$ python3 -q
>>> import numpy as np
>>> np.set_printoptions(precision=2, suppress=True, linewidth=140)
>>> arr = np.load("w.npy")
>>> arr
array([[ 0.6 ,  0.1 , -1.5 ,  0.  , -0.8 , -1.1 ,  0.5 ],
       [-0.3 , -1.3 , -0.8 , -0.4 ,  0.1 , -0.3 ,  0.  ],
       [ 1.7 ,  0.3 , -0.3 ,  0.2 ,  2.4 ,  0.5 ,  0.9 ],
       [ 0.7 , -0.6 ,  0.8 , -0.8 ,  0.4 ,  0.6 , -0.9 ],
       [ 0.57,  0.2 , -1.47,  0.13, -0.78, -1.17,  0.5 ]])
>>> other = arr / np.linalg.norm(arr, axis=1, keepdims=True)
>>> gram = other @ other.T
>>> gram
array([[ 1.  ,  0.32, -0.08, -0.56,  1.  ],
       [ 0.32,  1.  , -0.13,  0.04,  0.27],
       [-0.08, -0.13,  1.  ,  0.18, -0.07],
       [-0.56,  0.04,  0.18,  1.  , -0.61],
       [ 1.  ,  0.27, -0.07, -0.61,  1.  ]])
>>> np.round(np.degrees(np.arccos(np.clip(gram[3, 1], -1, 1))), 2)
np.float64(87.93)
>>> np.argwhere(np.triu(np.abs(gram) > 0.95, 1))
array([[0, 4]])
>>> (np.abs(gram) > 0.9).astype(int)
array([[1, 0, 0, 0, 1],
       [0, 1, 0, 0, 0],
       [0, 0, 1, 0, 0],
       [0, 0, 0, 1, 0],
       [1, 0, 0, 0, 1]])
>>> print(gram[3])
[-0.56  0.04  0.18  1.   -0.61]
>>> print(np.round(np.linalg.norm(arr, 2) / np.linalg.norm(arr), 2))
0.68
>>> np.linalg.cond(arr) > 100
np.False_
>>> u = np.array([0, -1])
>>> np.convolve(arr[3], u)
array([ 0. , -0.7,  0.6, -0.8,  0.8, -0.4, -0.6,  0.9])
>>> np.cross(arr[3, :3], arr[4, :3])
array([0.72, 1.48, 0.48])
>>> np.correlate(arr[3], arr[4], "full")
array([ 0.35, -1.12,  0.56, -0.78, -0.6 ,  1.58, -2.47,  1.63,  0.49, -1.38,  1.67,  0.16, -0.51])
>>> other = np.array([[-1, -2, 3],
...     [2, 2, -1],
...     [3, -5, -5],
...     [0, -2, -5],
...     [-2, 3, 2],
...     [-2, -2, -4],
...     [5, 2, 5]])
>>> other @ arr
Traceback (most recent call last):
  File "<python-input-18>", line 1, in <module>
    other @ arr
    ~~~~~~^~~~~
ValueError: matmul: Input operand 1 has a mismatch in its core dimension 0, with gufunc signature (n?,k),(k,m?)->(n?,m?) (size 5 is different from 3)
>>> np.linalg.matrix_rank(np.vstack([arr, other.T]))
np.int64(7)
>>> Uu, sig, vt = np.linalg.svd(arr)
>>> np.argmax(sig[:-1] / (sig[1:] + 1e-6)) + 1
np.int64(4)
>>> other = Uu[:, :4] @ np.diag(sig[:4]) @ vt[:4]
>>> print(np.round(np.linalg.norm(arr - other) / np.linalg.norm(arr), 2))
0.02
>>> print(np.round(np.linalg.norm(arr - other, 2), 2), round(float(sig[4]), 2))
0.08 0.08
>>> other.round(2) + 0
array([[ 0.6 ,  0.09, -1.49,  0.03, -0.78, -1.13,  0.47],
       [-0.3 , -1.3 , -0.8 , -0.4 ,  0.1 , -0.3 ,  0.  ],
       [ 1.7 ,  0.3 , -0.3 ,  0.2 ,  2.4 ,  0.5 ,  0.9 ],
       [ 0.7 , -0.6 ,  0.8 , -0.8 ,  0.4 ,  0.6 , -0.9 ],
       [ 0.57,  0.21, -1.48,  0.1 , -0.8 , -1.14,  0.53]])
>>> print(np.linalg.matrix_rank(other))
4
>>> E = np.load("run9.npy")
>>> print(E)
[[ 5 -3 -5]
 [-3  9  3]
 [-5  3  5]]
>>> # rows and columns are dependent
>>> x = np.array([-1, -1, 3])
>>> np.linalg.norm(E @ x) <= np.linalg.norm(E, 2) * np.linalg.norm(x) + 1e-9
np.True_
>>> print(np.sign((E @ x).round(6)))
[-1  1  1]
>>> J = np.array([[3, -3, 3, -3], [-3, -3, -3, -3], [3, -3, 3, -3], [-3, -3, -3, -3]])
>>> np.all(np.linalg.eigvalsh(J) > 0)
np.False_
>>> [round(float(np.linalg.det(J[:i, :i])), 2) + 0 for i in range(1, 5)]
[3.0, -18.0, 0.0, 0.0]
>>> np.linalg.norm(J, axis=1).argmax()
np.int64(0)
>>> np.linalg.norm(J, axis=0)
array([6., 6., 6., 6.])
>>> print(round(float(np.linalg.norm(J[2] - J[0])), 2))
0.0
>>> round(np.linalg.norm(J, 1), 2), np.round(np.linalg.norm(J, np.inf), 2)
(np.float64(12.0), np.float64(12.0))
>>> J[2] @ J[0]
np.int64(36)
>>> np.linalg.norm(J, axis=1)
array([6., 6., 6., 6.])
>>> round(np.linalg.norm(J) ** 2 / np.linalg.norm(J, 2) ** 2, 2)
np.float64(2.0)
>>> np.round(np.linalg.norm(J, 2) / np.linalg.norm(J), 2)
np.float64(0.71)
>>> np.argsort(-np.linalg.norm(J, axis=0).round(6), kind="stable")[:3]
array([0, 1, 2])
>>> F = np.load("arr.npy")
>>> F
array([[ 0.3,  3. , -3. , -2. ],
       [ 2. ,  2.3, -2. , -1. ],
       [ 3. , -1. ,  4.3,  2. ],
       [ 0. ,  3. , -3. , -1.7]])
>>> vals, vecs = np.linalg.eigh(J)
>>> vecs @ np.diag(vals) @ vecs.T
array([[ 3., -3.,  3., -3.],
       [-3., -3., -3., -3.],
       [ 3., -3.,  3., -3.],
       [-3., -3., -3., -3.]])
>>> np.round(vecs.T @ J @ vecs, 2) + 0
array([[-8.49,  0.  ,  0.  ,  0.  ],
       [ 0.  ,  0.  ,  0.  ,  0.  ],
       [ 0.  ,  0.  ,  0.  ,  0.  ],
       [ 0.  ,  0.  ,  0.  ,  8.49]])
>>> np.abs(vecs[:, -1])
array([0.65, 0.27, 0.65, 0.27])
>>> round(vals.sum(), 2), np.trace(J)
(np.float64(-0.0), np.int64(0))
>>> (vals > 1e-8).sum(), (vals < -1e-8).sum()
(np.int64(1), np.int64(1))
>>> np.linalg.eigvalsh(J + 5 * np.eye(4))
array([-3.49,  5.  ,  5.  , 13.49])
>>> np.round(vecs.T @ vecs, 2) + 0
array([[1., 0., 0., 0.],
       [0., 1., 0., 0.],
       [0., 0., 1., 0.],
       [0., 0., 0., 1.]])
>>> print(np.linalg.eigvalsh(J @ J))
[ 0.  0. 72. 72.]
>>> np.round(np.linalg.svd(J, compute_uv=False), 2) + 0
array([8.49, 8.49, 0.  , 0.  ])
>>> round(float(np.trace(np.linalg.pinv(J) @ J)), 2)
2.0
>>> J @ np.linalg.pinv(J) @ J
array([[ 3., -3.,  3., -3.],
       [-3., -3., -3., -3.],
       [ 3., -3.,  3., -3.],
       [-3., -3., -3., -3.]])
>>> np.allclose(J[:-1].T @ np.linalg.lstsq(J[:-1].T, J[-1])[0], J[-1])
True
>>> np.abs(np.diag(np.linalg.qr(J)[1])) > 1e-9
array([ True,  True, False, False])
>>> data = np.load("m.npy")
>>> data
array([[3, 3, 2],
       [2, 2, 1],
       [3, 3, 2],
       [3, 3, 2]])
>>> def softmax(z):
...     e = np.exp(z - z.max(axis=-1, keepdims=True))
...     return e / e.sum(axis=-1, keepdims=True)
... 
>>> softmax(data[0])
array([0.42, 0.42, 0.16])
>>> softmax(data).sum(axis=1)
array([1., 1., 1., 1.])
>>> softmax(data[0] + -3)
array([0.42, 0.42, 0.16])
>>> att = data @ data.T / np.sqrt(3)
>>> np.round(softmax(att + np.triu(np.full(att.shape, -np.inf), 1)), 2) + 0
array([[1.  , 0.  , 0.  , 0.  ],
       [0.95, 0.05, 0.  , 0.  ],
       [0.5 , 0.  , 0.5 , 0.  ],
       [0.33, 0.  , 0.33, 0.33]])
>>> print(softmax(att).round(6).argmax(axis=1))
[0 0 0 0]
>>> softmax(att)[0] @ data
array([3., 3., 2.])
>>> Uu, sig, vt = np.linalg.svd(data)
>>> np.argmax(sig[:-1] / (sig[1:] + 1e-6)) + 1
np.int64(2)
>>> other = Uu[:, :2] @ np.diag(sig[:2]) @ vt[:2]
>>> np.linalg.matrix_rank(data, rtol=0.05)
np.int64(1)
>>> np.linalg.matrix_rank(other)
np.int64(2)
>>> gram = data.T @ data
>>> gram
array([[31, 31, 20],
       [31, 31, 20],
       [20, 20, 13]])
>>> np.diag(gram)
array([31, 31, 13])
>>> np.trace(gram), (data ** 2).sum()
(np.int64(75), np.int64(75))
>>> np.linalg.matrix_rank(gram)
np.int64(2)
>>> np.round(np.linalg.eigvalsh(gram)[::-1], 2) + 0
array([74.92,  0.08,  0.  ])
>>> rk = np.linalg.matrix_rank(data)
>>> rk
np.int64(2)
>>> ns = np.linalg.svd(data)[2][rk:].T
>>> np.allclose(data @ ns, 0)
True
>>> np.round(ns[:, 0] / ns[np.abs(ns[:, 0]).round(6).argmax(), 0], 2) + 0
array([ 1., -1.,  0.])
>>> [int(np.linalg.matrix_rank(data[:i])) for i in range(1, len(data) + 1)]
[1, 2, 2, 2]
>>> [int(np.linalg.matrix_rank(np.delete(data, i, axis=0))) for i in range(4)]
[2, 1, 2, 2]
>>> np.linalg.matrix_rank(data.T @ data), np.linalg.matrix_rank(data @ data.T)
(np.int64(2), np.int64(2))
>>> ns.shape
(3, 1)
>>> A = np.array([[1.25, -31.26, 35.18, 12.64],
...     [28.55, -22.51, -17.79, -7.01],
...     [3.11, -30.57, 33.9, 13.19],
...     [26.74, -24.93, -17.91, -5.08],
...     [-12.28, 20.55, 29.51, -0.4],
...     [-14.65, 18.71, 27.86, 0.96],
...     [27.07, -25.13, -18.01, -6.78],
...     [2.28, -32.05, 35.84, 14.02],
...     [-14.34, 19.66, 29.93, 4.91],
...     [-14.94, 21.75, 29.19, 1.66],
...     [0.5, -33.26, 32.94, 15.18],
...     [2.4, -32.57, 33.84, 15.49],
...     [27.08, -25.82, -19.39, -4.76],
...     [2.28, -32.23, 34.36, 14.89],
...     [-14.23, 22.7, 28.65, 2.27]])
>>> P = A @ np.linalg.solve(A.T @ A, A.T)
>>> P @ A[:, 0]
array([  1.25,  28.55,   3.11,  26.74, -12.28, -14.65,  27.07,   2.28, -14.34, -14.94,   0.5 ,   2.4 ,  27.08,   2.28, -14.23])
>>> np.allclose(P @ P, P)
True
>>> round(np.trace(P), 2)
np.float64(4.0)
>>> gram = np.cov(A, rowvar=False)
>>> print(A.std(axis=0))
[16.02 23.65 22.33  8.41]
>>> np.argwhere(np.triu(np.abs(np.corrcoef(A.T)) > 0.8, 1))
array([[0, 2],
       [2, 3]])
>>> feats = np.array([[0, 1, 1, 2, 1],
...     [0, 0, -1, 1, 0],
...     [0, 0, 1, -2, -2],
...     [0, 0, 0, 1, -1],
...     [0, 0, 0, 0, 1]])
>>> # rank 4
>>> P = np.triu(np.array([[5, 0, 2, 4, 2],
...     [0, 0, 4, 1, 4],
...     [3, 2, 2, 4, 5],
...     [5, 4, 4, 1, 1],
...     [3, 0, 2, 2, 2]]), 1) + np.eye(5)
>>> other = P @ feats @ np.linalg.inv(P)
>>> P @ feats - feats @ P
array([[  0.,   0.,  -2.,  -5., -17.],
       [  0.,   0.,   4.,  -3.,  -1.],
       [  0.,   0.,   0.,   0.,  -2.],
       [  0.,   0.,   0.,   0.,   0.],
       [  0.,   0.,   0.,   0.,   0.]])
>>> print(round(np.linalg.det(other), 2))
0.0
>>> np.trace(other), np.trace(feats)
(np.float64(3.0), np.int64(3))
>>> other
array([[  0.,   1.,  -1.,   5.,  -9.],
       [  0.,   0.,   3., -18.,  -2.],
       [  0.,   0.,   1.,  -2.,  -4.],
       [  0.,   0.,   0.,   1.,  -1.],
       [  0.,   0.,   0.,   0.,   1.]])
>>> print(np.linalg.norm(arr, axis=1))
[2.17 1.64 3.15 1.86 2.18]
>>> np.linalg.norm(arr, axis=1).argmax()
np.int64(2)
>>> round(np.linalg.norm(arr, 2), 2)
np.float64(3.45)
>>> round(np.linalg.norm(arr, 1), 2), round(float(np.linalg.norm(arr, np.inf)), 2)
(np.float64(4.87), 6.3)
>>> Uu, sig, vt = np.linalg.svd(feats, full_matrices=False)
>>> np.abs(vt[0])
array([0.  , 0.16, 0.11, 0.79, 0.58])
>>> np.round(Uu.T @ Uu, 2) + 0
array([[1., 0., 0., 0., 0.],
       [0., 1., 0., 0., 0.],
       [0., 0., 1., 0., 0.],
       [0., 0., 0., 1., 0.],
       [0., 0., 0., 0., 1.]])
>>> print(Uu.shape, sig.shape, vt.shape)
(5, 5) (5,) (5, 5)
>>> print(np.abs(np.diag(np.linalg.qr(feats)[1])) > 1e-9)
[False False  True  True  True]
>>> np.round(feats @ np.linalg.pinv(feats) @ feats, 2) + 0
array([[ 0.,  1.,  1.,  2.,  1.],
       [ 0.,  0., -1.,  1.,  0.],
       [ 0.,  0.,  1., -2., -2.],
       [ 0.,  0.,  0.,  1., -1.],
       [ 0.,  0.,  0.,  0.,  1.]])
>>> np.round(np.trace(np.linalg.pinv(feats) @ feats), 2)
np.float64(4.0)
>>> np.sort(np.linalg.eigvals(feats))
array([0., 0., 1., 1., 1.])
>>> feats @ feats
array([[ 0,  0,  0,  1, -3],
       [ 0,  0, -1,  3,  1],
       [ 0,  0,  1, -4, -2],
       [ 0,  0,  0,  1, -2],
       [ 0,  0,  0,  0,  1]])
>>> rng = np.random.default_rng(593730)
>>> K = (rng.random((6, 6)) < 0.3) + np.eye(6)
>>> K /= K.sum(axis=1, keepdims=True)
>>> K
array([[1.  , 0.  , 0.  , 0.  , 0.  , 0.  ],
       [0.  , 0.33, 0.33, 0.  , 0.  , 0.33],
       [0.25, 0.25, 0.25, 0.  , 0.25, 0.  ],
       [0.  , 0.25, 0.  , 0.5 , 0.  , 0.25],
       [0.  , 0.  , 0.  , 0.  , 1.  , 0.  ],
       [0.  , 0.25, 0.  , 0.25, 0.25, 0.25]])
>>> ang = np.radians(15)
>>> Rm = np.eye(6)
>>> Rm[1, 1] = Rm[2, 2] = np.cos(ang)
>>> Rm[1, 2], Rm[2, 1] = -np.sin(ang), np.sin(ang)
>>> Rm
array([[ 1.  ,  0.  ,  0.  ,  0.  ,  0.  ,  0.  ],
       [ 0.  ,  0.97, -0.26,  0.  ,  0.  ,  0.  ],
       [ 0.  ,  0.26,  0.97,  0.  ,  0.  ,  0.  ],
       [ 0.  ,  0.  ,  0.  ,  1.  ,  0.  ,  0.  ],
       [ 0.  ,  0.  ,  0.  ,  0.  ,  1.  ,  0.  ],
       [ 0.  ,  0.  ,  0.  ,  0.  ,  0.  ,  1.  ]])
>>> other = K @ Rm.T
>>> other
array([[1.  , 0.  , 0.  , 0.  , 0.  , 0.  ],
       [0.  , 0.24, 0.41, 0.  , 0.  , 0.33],
       [0.25, 0.18, 0.31, 0.  , 0.25, 0.  ],
       [0.  , 0.24, 0.06, 0.5 , 0.  , 0.25],
       [0.  , 0.  , 0.  , 0.  , 1.  , 0.  ],
       [0.  , 0.24, 0.06, 0.25, 0.25, 0.25]])
>>> np.abs(other - K).max(axis=0)
array([0.  , 0.1 , 0.07, 0.  , 0.  , 0.  ])
>>> np.allclose(K @ K.T, other @ other.T)
True
>>> x = np.array([7, 4, 5, 0, 7, 1])
>>> target = other @ x
>>> target
array([7.  , 3.32, 5.74, 1.54, 7.  , 3.29])
>>> np.linalg.solve(other, -1 * target)
array([-7., -4., -5., -0., -7., -1.])
>>> np.round(np.linalg.solve(other.T, other[4]), 2) + 0
array([0., 0., 0., 0., 1., 0.])
>>> print(np.linalg.solve(other, target + other[:, 3]))
[7. 4. 5. 1. 7. 1.]
>>> other = np.linalg.invert(K)
Traceback (most recent call last):
  File "<python-input-139>", line 1, in <module>
    other = np.linalg.invert(K)
            ^^^^^^^^^^^^^^^^
AttributeError: module 'numpy.linalg' has no attribute 'invert'
>>> other = np.linalg.inv(K)
>>> round(np.linalg.slogdet(K)[0], 2)
np.float64(-1.0)
